In [1]: import numpy as np

In [2]: from numpy import linalg as LA

In [3]: np.set_printoptions(suppress=True, linewidth=100)

In [4]: E = np.loadtxt("out12.csv", delimiter=",")

In [5]: E
Out[5]: 
array([[1., 0., 0., 0., 0., 0., 0., 0.],
       [2., 1., 0., 0., 0., 0., 0., 0.],
       [3., 1., 1., 0., 0., 0., 0., 0.],
       [0., 2., 1., 1., 0., 0., 0., 0.],
       [4., 1., 1., 2., 1., 0., 0., 0.],
       [3., 3., 3., 4., 1., 1., 0., 0.],
       [5., 2., 2., 2., 4., 1., 1., 0.],
       [0., 0., 2., 4., 5., 1., 4., 1.]])

In [6]: Uu, sv, Vt = LA.svd(E)

In [7]: print(sv.round(4))
[12.2115  6.507   3.65    1.5765  1.0257  0.7387  0.3632  0.0079]

In [8]: np.argmax(sv[:-1] / (sv[1:] + 1e-6)) + 1
Out[8]: np.int64(7)

In [9]: B = Uu[:, :7] @ np.diag(sv[:7]) @ Vt[:7]

In [10]: LA.matrix_rank(E, rtol=0.05)
Out[10]: np.int64(6)

In [11]: A = np.loadtxt("test11.csv", delimiter=",")

In [12]: A
Out[12]: 
array([[-0.1,  0.6,  0.4, -1.5, -2. ,  0.6, -0.1, -0.6, -0.2, -0.2],
       [-2.3,  1.5, -0.6,  0.4,  1.5,  1.4, -0.5, -0.6,  0.3,  0. ],
       [-0.3, -1. ,  0.6,  1.9, -0.8,  2. ,  2.5, -1.3, -2. ,  0.1],
       [ 0.5, -3.3, -1.4, -0.9, -1.6, -1.4,  1.4, -1.6, -0.8,  1.6],
       [-0.1, -2.1, -0.1,  0.1,  0.6, -0.4, -0.5, -1.7,  0.2,  0. ],
       [-1. ,  0. ,  1. ,  0.3, -0.5,  2. , -0.7, -0.5,  1.3, -0.3],
       [-1. ,  2.2,  0.2,  0.9,  0.5,  0.6, -1.5,  1. ,  0. , -1.4],
       [-1. ,  0.2,  1. ,  0. , -2.5, -1.6,  0.1, -1.8,  0.9,  0.1],
       [-1.1, -1.2,  0.1, -0.1,  1.2,  1.8, -1. ,  2.2,  0.7, -0.9],
       [ 0.4,  0.2,  0.6, -0.3,  2. ,  1.3, -0.3,  1. ,  1.3, -0.1],
       [-0.3, -0.7, -1.4,  0.9,  0.6, -1.1, -0.6,  0.9, -1.5, -1.2],
       [ 0.2,  0.2, -0.1,  0. , -0.9,  2.6,  1. ,  2. , -0.3,  0.7],
       [-0.6,  0.2, -0.9, -2.8, -0.6,  0.3, -0.3, -1.8, -1.2,  0.2],
       [ 1. , -1.3, -0.1,  0.6,  1.1,  0.6,  2.4,  0.7, -0.2,  1.4],
       [ 2.2, -0.4, -0.5,  2.3, -1.1, -0.6, -1.4, -1.9,  0.5,  0. ],
       [ 0.4, -0.2, -2.3, -1.4,  0.1, -0.2,  1.1,  1. ,  0.7, -0.3],
       [-0.6,  1.2,  0.5,  0.4,  0.9, -1.2, -0.3,  0.4,  0.8, -1.7],
       [ 4. ,  2. , -2. , -7. , -1. ,  0. ,  4. , -4. , 10. ,  2. ],
       [ 0.3,  1.9,  1.1, -0.9,  0.8, -0.4, -0.8, -1.7, -0.4,  0.4],
       [ 0.6, -0.9, -1. ,  0.5, -1. ,  0.8,  1.2,  2. ,  1.3, -1.1],
       [-0.6, -0.1,  1.1,  0.6, -1.3, -1.2,  2. ,  0.2, -0.6, -0.2],
       [ 0.4, -0.7, -0.4,  0.8,  1.1,  1.1, -1. ,  1.8, -0.8,  0.6],
       [-1.3,  1.2, -0.8, -0.6,  0.7, -1.3,  0.3, -0.9,  1.6, -1.3]])

In [13]: Ac = A - A.mean(axis=0)

In [14]: vecs = LA.svd(Ac)[2][:1]

In [15]: B = Ac - Ac @ vecs.T @ vecs

In [16]: round(LA.norm(B) / LA.norm(Ac), 4)
Out[16]: np.float64(0.7255)

In [17]: np.round(np.cov(Ac @ vecs.T, rowvar=False), 4)
Out[17]: np.float64(10.1724)

In [18]: np.round((Ac @ vecs.T).std(axis=0), 4)
Out[18]: array([3.1193])

In [19]: gram = np.cov(A, rowvar=False)

In [20]: np.argwhere(np.triu(np.abs(np.corrcoef(A.T)) > 0.8, 1))
Out[20]: array([], shape=(0, 2), dtype=int64)

In [21]: np.round(LA.eigvalsh(gram)[::-1], 4)
Out[21]: array([10.1724,  3.1341,  2.4864,  1.398 ,  1.165 ,  1.0772,  0.795 ,  0.6246,  0.4371,  0.1862])

In [22]: print(np.round(A.std(axis=0), 4))
[1.2428 1.3108 0.9549 1.7963 1.1904 1.2208 1.3842 1.5784 2.2288 0.9266]

In [23]: round(float(np.corrcoef(A[:, 0], A[:, 8])[0, 1]), 4)
Out[23]: 0.5908

In [24]: X = np.load("block6.npy")

In [25]: X
Out[25]: 
array([[ 0.0759,  0.0443,  0.3575, -0.0356],
       [ 0.0545, -0.8389, -2.6136, -0.007 ],
       [-0.0024,  1.4945,  4.5108, -0.0054],
       [-0.0438, -2.3029, -6.8585, -0.0103],
       [ 0.02  , -0.4173, -1.0543,  0.0006],
       [-0.013 ,  0.7508,  2.1218,  0.0359],
       [ 0.0299, -1.0221, -2.9856,  0.0747],
       [ 0.0348,  0.439 ,  1.4967, -0.0388],
       [-0.0261,  0.2693,  0.9541,  0.041 ],
       [ 0.0039, -0.3398, -0.9796, -0.068 ],
       [ 0.0616,  0.1832,  0.5636,  0.0732],
       [ 0.1249,  0.2241,  0.6156, -0.0151]])

In [26]: labels = X[:, 0] > np.median(X[:, 0])

In [27]: r0 = X[labels].mean(axis=0) - X[~labels].mean(axis=0)

In [28]: r0.round(4)
Out[28]: array([ 0.0738, -0.0708, -0.21  ,  0.0096])

In [29]: gram = np.cov(X, rowvar=False)

In [30]: np.round(LA.eigvalsh(gram)[::-1], 4)
Out[30]: array([9.3377, 0.0023, 0.002 , 0.0012])

In [31]: print(gram.shape)
(4, 4)

In [32]: np.round(X.std(axis=0), 4)
Out[32]: array([0.0455, 0.9264, 2.7753, 0.0424])

In [33]: Ac = X - X.mean(axis=0)

In [34]: vecs = LA.svd(Ac)[2][:1]

In [35]: B = Ac - Ac @ vecs.T @ vecs

In [36]: round(LA.norm(B) / LA.norm(Ac), 4)
Out[36]: np.float64(0.0242)

In [37]: np.round(np.diag(vecs.T @ vecs), 4) + 0
Out[37]: array([0.    , 0.1001, 0.8999, 0.    ])

In [38]: data = np.loadtxt("arr.csv", delimiter=",")

In [39]: data
Out[39]: 
array([[ 4.,  0.,  0.],
       [ 0., -1.,  1.],
       [ 0.,  2.,  4.]])

In [40]: w, vecs = LA.eig(data)

In [41]: np.round(np.sort(LA.eigvals(data @ data)), 4)
Out[41]: array([ 1.8832, 16.    , 19.1168])

In [42]: print(np.prod(w))
-24.0

In [43]: np.round(np.sort(LA.eigvals(LA.inv(data))), 4)
Out[43]: array([-0.7287,  0.2287,  0.25  ])

In [44]: data @ vecs[:, 0] - w[0] * vecs[:, 0]
Out[44]: array([0., 0., 0.])

In [45]: print((LA.matrix_power((data != 0) + (data.T != 0) + np.eye(3), 3) > 0).astype(int))
[[1 0 0]
 [0 1 1]
 [0 1 1]]

In [46]: data @ data
Out[46]: 
array([[16.,  0.,  0.],
       [ 0.,  3.,  3.],
       [ 0.,  6., 18.]])

In [47]: np.round(np.sort(LA.eigvals(data).real), 4)
Out[47]: array([-1.3723,  4.    ,  4.3723])

In [48]: round(LA.det(data), 4)
Out[48]: np.float64(-24.0)

In [49]: print(round(np.abs(LA.eigvals(data)).max(), 4))
4.3723

In [50]: (data + data.T) / 2
Out[50]: 
array([[ 4. ,  0. ,  0. ],
       [ 0. , -1. ,  1.5],
       [ 0. ,  1.5,  4. ]])

In [51]: round(LA.det(data), 4)
Out[51]: np.float64(-24.0)

In [52]: feats = np.loadtxt("m.csv", delimiter=",")

In [53]: feats.round(4)
Out[53]: 
array([[0.3599, 0.3599, 0.3176],
       [0.3599, 0.3599, 0.3176],
       [0.3176, 0.3176, 0.2802]])

In [54]: x = np.array([1, 2, -2])

In [55]: print(round(float((x - feats @ x) @ (feats @ x)), 4))
0.0

In [56]: W1 = np.array([[2, -1, 1, 2, 1],
    ...:     [0, 1, -2, 0, -2],
    ...:     [1, -1, 2, 1, 1],
    ...:     [-2, -1, 2, -2, 1],
    ...:     [1, -1, 0, -1, -1],
    ...:     [-1, 2, 1, 2, 2],
    ...:     [-2, -1, -1, 2, -2],
    ...:     [0, 1, 0, 0, -2]])

In [57]: c = np.array([1, 1, 2, -2, 0])

In [58]: act = np.maximum(E @ W1 + c, 0)

In [59]: act
Out[59]: 
array([[ 3.,  0.,  3.,  0.,  1.],
       [ 5.,  0.,  2.,  2.,  0.],
       [ 8.,  0.,  5.,  5.,  2.],
       [ 0.,  1.,  2.,  0.,  0.],
       [ 7.,  0., 10.,  2.,  4.],
       [ 2.,  0., 14.,  0.,  5.],
       [10.,  0., 11.,  6.,  1.],
       [ 0.,  0., 11.,  0.,  0.]])

In [60]: (act > 0).astype(int)
Out[60]: 
array([[1, 0, 1, 0, 1],
       [1, 0, 1, 1, 0],
       [1, 0, 1, 1, 1],
       [0, 1, 1, 0, 0],
       [1, 0, 1, 1, 1],
       [1, 0, 1, 0, 1],
       [1, 0, 1, 1, 1],
       [0, 0, 1, 0, 0]])

In [61]: W2 = np.array([[5, 4], [0, 3], [5, 3], [5, 2], [1, 5]])

In [62]: print(W1 @ W2)
[[ 26  17]
 [-12 -13]
 [ 21  14]
 [ -9  -4]
 [ -1  -6]
 [ 12  19]
 [ -7 -20]
 [ -2  -7]]

In [63]: act @ W2
Out[63]: 
array([[ 31.,  26.],
       [ 45.,  30.],
       [ 92.,  67.],
       [ 10.,   9.],
       [ 99.,  82.],
       [ 85.,  75.],
       [136.,  90.],
       [ 55.,  33.]])

In [64]: (act @ W2).round(6).argmax(axis=1)
Out[64]: array([0, 0, 0, 0, 0, 0, 0, 0])
